% python3 -q
>>> import numpy as np
>>> from numpy import linalg as LA
>>> np.set_printoptions(precision=2, suppress=True, linewidth=160)
>>> def rd(a):
...     return np.round(a, 2) + 0
... 
>>> F = np.loadtxt("a.csv", delimiter=",")
>>> rd(F)
array([[-0.21,  1.49, -1.56,  1.92,  0.27,  0.38, -0.13,  0.52,  1.35,  0.75,  2.  ,  0.25,  0.82],
       [ 0.64, -0.54,  2.29,  0.11,  0.1 ,  1.76, -1.31, -1.49,  1.15,  0.68,  1.  ,  0.47,  0.02],
       [-1.91, -1.58, -1.45,  0.55,  0.11,  1.31,  0.68, -1.8 , -1.07,  0.81, -0.02,  0.45, -0.13],
       [-1.17,  0.2 ,  1.04, -0.9 , -0.71, -0.87,  2.36, -0.67,  0.86, -1.13,  1.61,  0.88,  0.25],
       [ 0.42,  0.68, -0.73,  0.33, -1.68, -0.57, -0.73, -0.68,  0.47, -0.05, -0.63,  2.38, -2.08],
       [ 0.32,  0.  , -0.23,  0.62,  1.59, -1.39, -1.11, -1.52, -1.06, -1.72,  1.45, -0.51, -1.  ],
       [-0.95, -1.48, -0.35, -1.  ,  1.61, -1.37, -0.56,  0.72,  1.94,  1.25,  0.11,  0.24, -1.03],
       [-2.23,  0.52,  0.11, -0.04, -0.06,  0.04, -1.87, -0.08,  0.77, -1.7 , -1.15,  0.47,  1.49],
       [-1.59,  0.44,  1.55,  0.72, -1.  , -1.36, -0.85,  0.63, -1.65,  1.74,  0.75, -0.18, -0.18],
       [ 1.17, -2.03, -0.8 , -0.48, -1.21, -0.95, -0.93,  0.25, -0.46, -0.09,  1.08,  1.01,  1.99],
       [ 0.53,  0.71, -0.18,  0.14, -0.29, -1.71,  0.28, -2.41,  0.88,  1.27, -1.19, -0.99,  1.22],
       [-0.21,  1.58, -1.03, -2.99, -0.13,  0.66, -0.88, -0.49, -0.61,  0.71,  1.02, -0.28, -0.03],
       [ 0.42,  0.86,  0.52, -0.11,  2.21, -0.23,  0.49,  0.  , -1.09,  0.67, -0.58,  2.54,  1.09]])
>>> out = F / np.sqrt((F ** 2).mean(axis=1, keepdims=True))
>>> rd(out[6])
array([-0.86, -1.33, -0.31, -0.9 ,  1.46, -1.23, -0.51,  0.65,  1.75,  1.13,  0.1 ,  0.22, -0.93])
>>> LA.matrix_rank(out) == LA.matrix_rank(F)
np.True_
>>> M = np.loadtxt("block12.csv", delimiter=",")
>>> rd(M)
array([[0.4 , 0.  , 0.2 , 0.  , 0.  , 0.  , 0.  , 0.2 , 0.2 , 0.  , 0.  , 0.  , 0.  ],
       [0.  , 0.33, 0.  , 0.  , 0.  , 0.33, 0.  , 0.  , 0.33, 0.  , 0.  , 0.  , 0.  ],
       [0.  , 0.  , 0.25, 0.  , 0.12, 0.12, 0.  , 0.12, 0.12, 0.12, 0.  , 0.  , 0.12],
       [0.25, 0.  , 0.25, 0.25, 0.  , 0.  , 0.  , 0.  , 0.  , 0.  , 0.25, 0.  , 0.  ],
       [0.  , 0.17, 0.  , 0.  , 0.33, 0.17, 0.17, 0.  , 0.  , 0.17, 0.  , 0.  , 0.  ],
       [0.2 , 0.  , 0.  , 0.  , 0.2 , 0.4 , 0.  , 0.  , 0.  , 0.  , 0.  , 0.  , 0.2 ],
       [0.12, 0.12, 0.  , 0.12, 0.  , 0.12, 0.12, 0.  , 0.12, 0.  , 0.12, 0.12, 0.  ],
       [0.  , 0.  , 0.  , 0.  , 0.  , 0.  , 0.2 , 0.4 , 0.  , 0.2 , 0.2 , 0.  , 0.  ],
       [0.  , 0.  , 0.  , 0.  , 0.  , 0.  , 0.  , 0.2 , 0.2 , 0.2 , 0.2 , 0.  , 0.2 ],
       [0.  , 0.  , 0.2 , 0.  , 0.  , 0.  , 0.2 , 0.  , 0.  , 0.4 , 0.  , 0.2 , 0.  ],
       [0.  , 0.  , 0.  , 0.2 , 0.2 , 0.  , 0.  , 0.2 , 0.2 , 0.  , 0.2 , 0.  , 0.  ],
       [0.  , 0.2 , 0.  , 0.  , 0.  , 0.2 , 0.  , 0.  , 0.  , 0.  , 0.2 , 0.2 , 0.2 ],
       [0.  , 0.17, 0.  , 0.  , 0.17, 0.  , 0.17, 0.17, 0.  , 0.17, 0.  , 0.  , 0.17]])
>>> out = M / np.sqrt((M ** 2).mean(axis=1, keepdims=True))
>>> rd(LA.norm(out, axis=1))
array([3.61, 3.61, 3.61, 3.61, 3.61, 3.61, 3.61, 3.61, 3.61, 3.61, 3.61, 3.61, 3.61])
